>>> import numpy as np
>>> import numpy.linalg as la
>>> np.set_printoptions(precision=2, suppress=True, linewidth=120)
>>> rd = lambda a: np.round(a, 2) + 0
>>> A = np.load("m.npy")
>>> print(A)
[[ 3 -2  3 -2]
 [-3  0 -3  0]
 [ 3 -2  3 -2]
 [-3  0 -3  0]]
>>> P = np.triu(np.array([[6, 7, 9, 7], [7, 6, 6, 0], [4, 0, 0, 0], [5, 8, 1, 3]]), 1) + np.eye(4)
>>> out = P @ A @ la.inv(P)
>>> P @ A - A @ P
array([[-15., -39., -30., -39.],
       [ 18.,   9.,  45.,   9.],
       [  0., -21., -15., -21.],
       [  0.,  21.,  27.,  21.]])
>>> out
array([[ -12.,   64., -288.,   64.],
       [  15., -117.,  582., -117.],
       [   3.,  -23.,  114.,  -23.],
       [  -3.,   21., -102.,   21.]])
>>> np.trace(out), np.trace(A)
(np.float64(6.0), np.int64(6))
>>> rd(np.poly(out))
array([  1.,  -6., -24.,   0.,   0.])
>>> out = np.array([[4, 3, -2], [5, -5, -2], [5, -2, -2], [3, -2, -1]])
>>> np.einsum("ik,kj->ji", A, out)
array([[ 11, -27,  11, -27],
       [ 17,  -3,  17,  -3],
       [ -6,  12,  -6,  12]])
>>> print(np.einsum("ij,ij->i", A, A))
[26 18 26 18]
>>> A @ out
array([[ 11,  17,  -6],
       [-27,  -3,  12],
       [ 11,  17,  -6],
       [-27,  -3,  12]])
>>> print(np.einsum("ik,kj->ij", A, out))
[[ 11  17  -6]
 [-27  -3  12]
 [ 11  17  -6]
 [-27  -3  12]]
>>> np.einsum("ij->j", A)
array([ 0, -4,  0, -4])
>>> la.matrix_rank(np.vstack([A, out.T]))
np.int64(4)
>>> [round(float(x), 2) for x in la.svd(A, compute_uv=False)[:3]]
[8.99, 2.67, 0.0]
>>> M = np.array([[9, 15, -9], [15, 41, -3], [-9, -3, 18]])
>>> M
array([[ 9, 15, -9],
       [15, 41, -3],
       [-9, -3, 18]])
>>> rank = la.matrix_rank(M)
>>> rank
np.int64(2)
>>> N = la.svd(M)[2][rank:].T
>>> [int(la.matrix_rank(M[:i])) for i in range(1, len(M) + 1)]
[1, 2, 2]
>>> la.matrix_rank(M.T @ M), la.matrix_rank(M @ M.T)
(np.int64(2), np.int64(2))
>>> rd(N[:, 0] / N[np.abs(N[:, 0]).round(6).argmax(), 0])
array([ 1.  , -0.33,  0.44])
>>> [int(la.matrix_rank(M[:, :j + 1])) for j in range(3)]
[1, 2, 2]
>>> sig = 10 * 0.7 ** np.arange(3)
>>> Q, _ = la.qr(np.array([[0.1, -1.0, 0.9], [-0.8, 1.2, -0.7], [0.5, 1.9, -0.6]]))
>>> rng = np.random.default_rng(549)
>>> W0 = rng.normal(size=(17, 3)) * sig @ Q
>>> rd(W0)
array([[  8.31,  -2.76,   2.5 ],
       [ 14.48,  -3.02,  -0.42],
       [ -9.78,   3.2 ,  -5.23],
       [ -3.82, -11.66,  12.23],
       [  2.12,   0.14,   2.88],
       [ 12.47,  -5.43,  14.47],
       [  2.77,  -7.49,  16.14],
       [ -1.08,   2.62,   1.33],
       [ -3.75, -11.23,  13.28],
       [ -7.76,  12.37,  -8.81],
       [  3.51,  -1.64,  18.89],
       [  2.76,  -6.7 ,  -6.3 ],
       [  1.39,  -0.45,   7.08],
       [  9.65,   4.25, -19.59],
       [  1.65,  -0.86, -15.64],
       [  5.03, -13.39,  11.41],
       [  1.9 ,   8.91,  -7.48]])
>>> Ac = W0 - W0.mean(axis=0)
>>> vecs = la.svd(Ac)[2][:1]
>>> out = Ac - Ac @ vecs.T @ vecs
>>> rd(la.norm(out) / la.norm(Ac))
np.float64(0.55)
>>> rd(np.diag(vecs.T @ vecs))
array([0.01, 0.19, 0.8 ])
>>> rd(out.std(axis=0))
array([6.29, 4.28, 2.24])
>>> x = np.array([1, 2, 0])
>>> y = W0 @ x
>>> rd(la.solve(W0.T @ W0, W0.T @ y))
array([1., 2., 0.])
>>> y = y + 0.1 * rng.normal(size=17)
>>> rd(y)
array([  2.75,   8.36,  -3.48, -27.27,   2.32,   1.78, -12.14,   4.18, -26.14,  17.04,   0.12, -10.56,   0.74,  18.08,
        -0.07, -21.7 ,  19.75])
>>> b, *_ = la.lstsq(W0, y)
>>> rd(la.norm(y - W0 @ b))
np.float64(0.4)
>>> idx = rng.permutation(3)
>>> out = W0[:, idx] * rng.choice([-1, 1], 3)
>>> rd(out)
array([[ -2.5 ,  -2.76,   8.31],
       [  0.42,  -3.02,  14.48],
       [  5.23,   3.2 ,  -9.78],
       [-12.23, -11.66,  -3.82],
       [ -2.88,   0.14,   2.12],
       [-14.47,  -5.43,  12.47],
       [-16.14,  -7.49,   2.77],
       [ -1.33,   2.62,  -1.08],
       [-13.28, -11.23,  -3.75],
       [  8.81,  12.37,  -7.76],
       [-18.89,  -1.64,   3.51],
       [  6.3 ,  -6.7 ,   2.76],
       [ -7.08,  -0.45,   1.39],
       [ 19.59,   4.25,   9.65],
       [ 15.64,  -0.86,   1.65],
       [-11.41, -13.39,   5.03],
       [  7.48,   8.91,   1.9 ]])
>>> U, _, Vt = la.svd(W0.T @ out)
>>> idx
array([2, 1, 0])
>>> rd(la.lstsq(W0, out)[0])
array([[ 0.,  0.,  1.],
       [ 0.,  1.,  0.],
       [-1.,  0.,  0.]])
>>> rd(U @ Vt)
array([[ 0.,  0.,  1.],
       [ 0.,  1.,  0.],
       [-1.,  0.,  0.]])
>>> idx = W0[:, 1] > np.median(W0[:, 1])
>>> u = W0[idx].mean(axis=0) - W0[~idx].mean(axis=0)
>>> rd(u)
array([ -4.88,  10.81, -14.81])
>>> np.argsort(-np.abs(u).round(6), kind="stable")
array([2, 1, 0])
>>> ((W0 - W0.mean(axis=0)) @ u > 0).astype(int)
array([0, 0, 1, 0, 1, 0, 0, 1, 0, 1, 0, 1, 0, 1, 1, 0, 1])
>>> J = np.load("layer8.npy")
>>> rd(J)
array([[ 1.1 , -1.4 ,  0.43, -2.38],
       [ 2.44,  0.25,  1.25,  1.2 ],
       [-0.61, -2.59,  0.44,  1.32],
       [-1.22,  0.53,  2.66, -0.4 ]])
>>> U, sig, Vt = la.svd(J, full_matrices=False)
>>> print(np.sqrt((sig ** 2).sum()), rd(la.norm(J)))
6.0 6.0
>>> rd(sig)
array([3., 3., 3., 3.])
>>> U.shape, sig.shape, Vt.shape
((4, 4), (4,), (4, 4))
>>> np.allclose(U * sig @ Vt, J)
True
>>> rd(U.T @ J @ Vt.T)
array([[3., 0., 0., 0.],
       [0., 3., 0., 0.],
       [0., 0., 3., 0.],
       [0., 0., 0., 3.]])
>>> print(rd(np.cumsum(sig ** 2) / np.sum(sig ** 2)))
[0.25 0.5  0.75 1.  ]
>>> rd(Vt @ Vt.T)
array([[1., 0., 0., 0.],
       [0., 1., 0., 0.],
       [0., 0., 1., 0.],
       [0., 0., 0., 1.]])
>>> rd(sig / sig[0])
array([1., 1., 1., 1.])
>>> u = np.array([1, 2, 0])
>>> rd(np.cross(J[0, :3], J[3, :3]))
array([-3.96, -3.44, -1.12])
>>> Q, R = la.qr(J)
>>> rd(R)
array([[-3.,  0.,  0.,  0.],
       [ 0., -3.,  0.,  0.],
       [ 0.,  0., -3.,  0.],
       [ 0.,  0.,  0., -3.]])
>>> abs(R[0, 0]), rd(la.norm(J[:, 0]))
(np.float64(3.0), np.float64(3.0))
>>> rd(Q.T @ Q)
array([[1., 0., 0., 0.],
       [0., 1., 0., 0.],
       [0., 0., 1., 0.],
       [0., 0., 0., 1.]])
>>> Q.shape, R.shape
((4, 4), (4, 4))
>>> rd(Q)
array([[-0.37,  0.47, -0.14,  0.79],
       [-0.81, -0.08, -0.42, -0.4 ],
       [ 0.2 ,  0.86, -0.15, -0.44],
       [ 0.41, -0.18, -0.89,  0.13]])
>>> def softmax(z):
...     e = np.exp(z - z.max(axis=-1, keepdims=True))
...     return e / e.sum(axis=-1, keepdims=True)
... 
>>> rd(softmax(J[3] + 4))
array([0.02, 0.1 , 0.84, 0.04])
>>> rd(softmax(10 * J[3]))
array([0., 0., 1., 0.])
>>> att = J @ J.T / np.sqrt(4)
>>> print(rd(softmax(att)[3] @ J))
[-1.15  0.48  2.6  -0.38]
>>> K = np.load("a.npy")
>>> K
array([[1.  , 0.9 , 0.81],
       [0.9 , 1.  , 0.9 ],
       [0.81, 0.9 , 1.  ]])
>>> Q = K.astype(float).copy()
>>> for j in range(3):
...     Q[:, j] -= Q[:, :j] @ (Q[:, :j].T @ Q[:, j])
...     Q[:, j] /= la.norm(Q[:, j])
... 
>>> rd(Q.T @ Q)
array([[1., 0., 0.],
       [0., 1., 0.],
       [0., 0., 1.]])
>>> E = np.array([[-0.17, 0.74, 0.0],
...     [4.47, 7.71, 0.0],
...     [-0.6, 0.09, 0.0],
...     [0.5, 1.75, 0.0],
...     [2.74, 5.11, 0.0],
...     [3.49, 6.23, 0.0],
...     [0.09, 1.13, 0.0],
...     [1.71, 3.56, 0.0],
...     [0.84, 2.26, 0.0],
...     [3.34, 6.01, 0.0],
...     [4.99, 8.48, 0.0],
...     [1.07, 2.6, 0.0],
...     [1.3, 2.94, 0.0],
...     [6.06, 10.09, 0.0],
...     [7.6, 12.4, 0.0],
...     [0.92, 2.38, 0.0],
...     [1.62, 3.43, 0.0],
...     [-1.98, -1.96, 0.0],
...     [2.02, 4.03, 0.0]])
>>> E
array([[-0.17,  0.74,  0.  ],
       [ 4.47,  7.71,  0.  ],
       [-0.6 ,  0.09,  0.  ],
       [ 0.5 ,  1.75,  0.  ],
       [ 2.74,  5.11,  0.  ],
       [ 3.49,  6.23,  0.  ],
       [ 0.09,  1.13,  0.  ],
       [ 1.71,  3.56,  0.  ],
       [ 0.84,  2.26,  0.  ],
       [ 3.34,  6.01,  0.  ],
       [ 4.99,  8.48,  0.  ],
       [ 1.07,  2.6 ,  0.  ],
       [ 1.3 ,  2.94,  0.  ],
       [ 6.06, 10.09,  0.  ],
       [ 7.6 , 12.4 ,  0.  ],
       [ 0.92,  2.38,  0.  ],
       [ 1.62,  3.43,  0.  ],
       [-1.98, -1.96,  0.  ],
       [ 2.02,  4.03,  0.  ]])
>>> np.unique(E.round(6), axis=0).shape
(19, 3)
>>> print(rd(np.trace(la.pinv(E) @ E)))
2.0
>>> rd(E @ la.pinv(E) @ E)
array([[-0.17,  0.74,  0.  ],
       [ 4.47,  7.71,  0.  ],
       [-0.6 ,  0.09,  0.  ],
       [ 0.5 ,  1.75,  0.  ],
       [ 2.74,  5.11,  0.  ],
       [ 3.49,  6.23,  0.  ],
       [ 0.09,  1.13,  0.  ],
       [ 1.71,  3.56,  0.  ],
       [ 0.84,  2.26,  0.  ],
       [ 3.34,  6.01,  0.  ],
       [ 4.99,  8.48,  0.  ],
       [ 1.07,  2.6 ,  0.  ],
       [ 1.3 ,  2.94,  0.  ],
       [ 6.06, 10.09,  0.  ],
       [ 7.6 , 12.4 ,  0.  ],
       [ 0.92,  2.38,  0.  ],
       [ 1.62,  3.43,  0.  ],
       [-1.98, -1.96,  0.  ],
       [ 2.02,  4.03,  0.  ]])
